% python3 -q
>>> import numpy as np
>>> np.set_printoptions(suppress=True, linewidth=200)
>>> data = np.tanh(np.array([[-2.3, 0.1],
...     [0.1, -0.9],
...     [0.4, 0.1],
...     [0.9, -0.4],
...     [0.1, -0.8],
...     [-1.0, 0.3],
...     [0.8, -0.9],
...     [-0.4, -1.9],
...     [-0.1, 1.7],
...     [1.4, 0.2],
...     [0.1, -1.1],
...     [-1.1, 0.0],
...     [-1.7, 0.5],
...     [1.0, 0.7],
...     [0.5, -0.3],
...     [1.7, -0.1],
...     [-2.4, 0.8],
...     [0.8, 0.7],
...     [-1.8, -1.1],
...     [0.8, 0.2],
...     [-0.1, 0.7],
...     [0.6, -0.5],
...     [0.0, 1.6],
...     [0.6, -1.6],
...     [-0.7, 1.4],
...     [-0.3, 0.8]]) @ np.array([[0.1, -0.4, 0.7, 0.3, 0.8], [-0.8, 0.4, -1.6, 0.0, -0.1]]))
>>> data.round(2)
array([[-0.3 ,  0.74, -0.94, -0.6 , -0.95],
       [ 0.62, -0.38,  0.91,  0.03,  0.17],
       [-0.04, -0.12,  0.12,  0.12,  0.3 ],
       [ 0.39, -0.48,  0.85,  0.26,  0.64],
       [ 0.57, -0.35,  0.87,  0.03,  0.16],
       [-0.33,  0.48, -0.83, -0.29, -0.68],
       [ 0.66, -0.59,  0.96,  0.24,  0.62],
       [ 0.9 , -0.54,  0.99, -0.12, -0.13],
       [-0.88,  0.62, -0.99, -0.03, -0.24],
       [-0.02, -0.45,  0.58,  0.4 ,  0.8 ],
       [ 0.71, -0.45,  0.95,  0.03,  0.19],
       [-0.11,  0.41, -0.65, -0.32, -0.71],
       [-0.52,  0.71, -0.96, -0.47, -0.89],
       [-0.43, -0.12, -0.4 ,  0.29,  0.62],
       [ 0.28, -0.31,  0.68,  0.15,  0.41],
       [ 0.24, -0.62,  0.87,  0.47,  0.88],
       [-0.71,  0.86, -0.99, -0.62, -0.96],
       [-0.45, -0.04, -0.51,  0.24,  0.52],
       [ 0.6 ,  0.27,  0.46, -0.49, -0.87],
       [-0.08, -0.24,  0.24,  0.24,  0.55],
       [-0.52,  0.31, -0.83, -0.03, -0.15],
       [ 0.43, -0.41,  0.84,  0.18,  0.49],
       [-0.86,  0.56, -0.99,  0.  , -0.16],
       [ 0.87, -0.71,  0.99,  0.18,  0.56],
       [-0.83,  0.69, -0.99, -0.21, -0.6 ],
       [-0.58,  0.41, -0.9 , -0.09, -0.31]])
>>> Q, Rm = np.linalg.qr(data)
>>> print(np.round(np.abs(np.diag(Rm)), 2))
[2.87 1.46 0.86 0.3  0.41]
>>> np.round(np.trace(Q @ Q.T), 2)
np.float64(5.0)
>>> np.allclose(Rm.T @ Rm, data.T @ data)
True
